% python3 -q
>>> import numpy as np
>>> np.set_printoptions(suppress=True, linewidth=140)
>>> arr = np.load("data.npy")
>>> arr.round(3)
array([[-1.58 , -0.29 , -1.192],
       [-1.149, -0.332,  1.603],
       [-0.431,  1.951,  0.096]])
>>> q = arr.astype(float).copy()
>>> for j in range(3):
...     q[:, j] -= q[:, :j] @ (q[:, :j].T @ q[:, j])
...     q[:, j] /= np.linalg.norm(q[:, j])
... 
>>> np.round(q.T @ q, 3) + 0
array([[1., 0., 0.],
       [0., 1., 0.],
       [0., 0., 1.]])
>>> q.round(3)
array([[-0.79 , -0.145, -0.596],
       [-0.574, -0.166,  0.802],
       [-0.215,  0.975,  0.048]])
>>> feats = np.load("a.npy")
>>> feats.round(3)
array([[1.   , 0.   , 0.   ],
       [0.5  , 0.5  , 0.   ],
       [0.333, 0.333, 0.333]])
>>> # triangular, det is the product of the diagonal
>>> q, Rm = np.linalg.qr(feats)
>>> q.round(3) + 0
array([[-0.857,  0.515,  0.   ],
       [-0.429, -0.713, -0.555],
       [-0.286, -0.475,  0.832]])
>>> Rm.round(3)
array([[-1.167, -0.31 , -0.095],
       [ 0.   , -0.515, -0.158],
       [ 0.   ,  0.   ,  0.277]])
>>> np.round(q.T @ q, 3) + 0
array([[1., 0., 0.],
       [0., 1., 0.],
       [0., 0., 1.]])
>>> np.round(q @ Rm, 3) + 0
array([[1.   , 0.   , 0.   ],
       [0.5  , 0.5  , 0.   ],
       [0.333, 0.333, 0.333]])
>>> feats.sum(axis=1)
array([1., 1., 1.])
>>> ev, V = np.linalg.eig(feats)
>>> ev.round(3)
array([0.333, 0.5  , 1.   ])
>>> print(feats @ V[:, 0] - ev[0] * V[:, 0])
[0. 0. 0.]
>>> np.round(np.sort(np.linalg.eigvals(feats @ feats)), 3)
array([0.111, 0.25 , 1.   ])
>>> r0 = np.array([1, 0, 0])
>>> np.cross(feats[1, :3], feats[0, :3])
array([ 0. ,  0. , -0.5])
>>> np.correlate(feats[1], feats[0], "full")
array([0. , 0. , 0.5, 0.5, 0. ])
>>> t3 = np.stack([feats, -3 * feats, feats[::-1]])
>>> np.round(t3.sum(axis=0), 3)
array([[-1.667,  0.333,  0.333],
       [-0.5  , -0.5  ,  0.   ],
       [ 0.333, -0.667, -0.667]])
>>> t3.shape
(3, 3, 3)
>>> np.linalg.matrix_rank(t3.reshape(3, -1))
np.int64(2)
>>> np.round(np.einsum("bij,cij->bc", t3, t3), 3)
array([[ 1.833, -5.5  ,  1.167],
       [-5.5  , 16.5  , -3.5  ],
       [ 1.167, -3.5  ,  1.833]])
>>> (t3 @ feats.T).shape
(3, 3, 3)
>>> E = np.load("case9.npy")
>>> E
array([[-4,  0, -8, -1],
       [ 0,  8, -2, -2],
       [-5, -5, -9,  8],
       [-5, -5, -9,  8]])
>>> np.round(np.linalg.eigvals(E), 3) + 0
array([-9.834, 10.412,  2.422,  0.   ])
>>> np.einsum("ij,ji->", E, E)
np.int64(211)
>>> round(float(np.linalg.det(E[::-1])), 3)
0.0
>>> np.kron(np.eye(2, dtype=int), E)
array([[-4,  0, -8, -1,  0,  0,  0,  0],
       [ 0,  8, -2, -2,  0,  0,  0,  0],
       [-5, -5, -9,  8,  0,  0,  0,  0],
       [-5, -5, -9,  8,  0,  0,  0,  0],
       [ 0,  0,  0,  0, -4,  0, -8, -1],
       [ 0,  0,  0,  0,  0,  8, -2, -2],
       [ 0,  0,  0,  0, -5, -5, -9,  8],
       [ 0,  0,  0,  0, -5, -5, -9,  8]])
>>> np.linalg.lstsq(E[:-1].T, E[-1])[2]
np.int32(3)
>>> left, sigma, vt = np.linalg.svd(E)
>>> np.argmax(sigma[:-1] / (sigma[1:] + 1e-6)) + 1
np.int64(3)
>>> A2 = left[:, :3] @ np.diag(sigma[:3]) @ vt[:3]
>>> round(np.linalg.norm(E - A2, 2), 3), np.round(sigma[3], 3)
(np.float64(0.0), np.float64(0.0))
>>> A2.round(3) + 0
array([[-4.,  0., -8., -1.],
       [ 0.,  8., -2., -2.],
       [-5., -5., -9.,  8.],
       [-5., -5., -9.,  8.]])
>>> np.linalg.matrix_rank(E, rtol=0.05)
np.int64(3)
>>> print(round(float(np.linalg.norm(E - A2) / np.linalg.norm(E)), 3))
0.0
>>> K = np.loadtxt("mat.csv", delimiter=",")
>>> K
array([[  1.,  -4.,  16., -64.],
       [  1.,  -3.,   9., -27.],
       [  1.,  -2.,   4.,  -8.],
       [  1.,  -1.,   1.,  -1.],
       [  1.,   0.,   0.,   0.],
       [  1.,   1.,   1.,   1.]])
>>> t3 = np.stack([K, 5 * K, K[::-1]])
>>> (t3 @ K.T).shape
(3, 6, 6)
>>> np.round(np.linalg.norm(t3, axis=(1, 2)), 3)
array([ 72.684, 363.421,  72.684])
>>> np.linalg.matrix_rank(t3.reshape(3, -1))
np.int64(2)
>>> print(np.einsum("bij,cij->bc", t3, t3))
[[  5283.  26415.    -70.]
 [ 26415. 132075.   -350.]
 [   -70.   -350.   5283.]]
>>> t3.shape
(3, 6, 4)
>>> t3.sum(axis=0)
array([[   7.,  -23.,   97., -383.],
       [   7.,  -18.,   54., -162.],
       [   7.,  -13.,   25.,  -49.],
       [   7.,   -8.,   10.,  -14.],
       [   7.,   -3.,    9.,  -27.],
       [   7.,    2.,   22.,  -58.]])
>>> proj = K @ np.linalg.solve(K.T @ K, K.T)
>>> np.round((np.eye(6) - proj) @ K, 3) + 0
array([[0., 0., 0., 0.],
       [0., 0., 0., 0.],
       [0., 0., 0., 0.],
       [0., 0., 0., 0.],
       [0., 0., 0., 0.],
       [0., 0., 0., 0.]])
>>> np.round(np.linalg.eigvalsh(proj), 3) + 0
array([0., 0., 1., 1., 1., 1.])
>>> proj.round(3)
array([[ 0.96 ,  0.127, -0.111, -0.032,  0.087, -0.032],
       [ 0.127,  0.579,  0.413,  0.016, -0.222,  0.087],
       [-0.111,  0.413,  0.46 ,  0.254,  0.016, -0.032],
       [-0.032,  0.016,  0.254,  0.46 ,  0.413, -0.111],
       [ 0.087, -0.222,  0.016,  0.413,  0.579,  0.127],
       [-0.032,  0.087, -0.032, -0.111,  0.127,  0.96 ]])
>>> np.round(np.diag(proj), 3)
array([0.96 , 0.579, 0.46 , 0.46 , 0.579, 0.96 ])
>>> print(round(float(np.trace(proj)), 3))
4.0
>>> data = np.array([[3, -1, 3, -1], [6, 7, 6, 7], [3, -1, 3, -1], [6, 7, 6, 7]])
>>> rank = np.linalg.matrix_rank(data)
>>> rank
np.int64(2)
>>> N = np.linalg.svd(data)[2][rank:].T
>>> [int(np.linalg.matrix_rank(data[:i])) for i in range(1, len(data) + 1)]
[1, 2, 2, 2]
>>> print([int(np.linalg.matrix_rank(np.delete(data, i, axis=0))) for i in range(4)])
[2, 2, 2, 2]
>>> np.allclose(data @ N, 0)
True
>>> np.linalg.matrix_rank(data.T @ data), np.linalg.matrix_rank(data @ data.T)
(np.int64(2), np.int64(2))
>>> [int(np.linalg.matrix_rank(data[:, :j + 1])) for j in range(4)]
[1, 2, 2, 2]
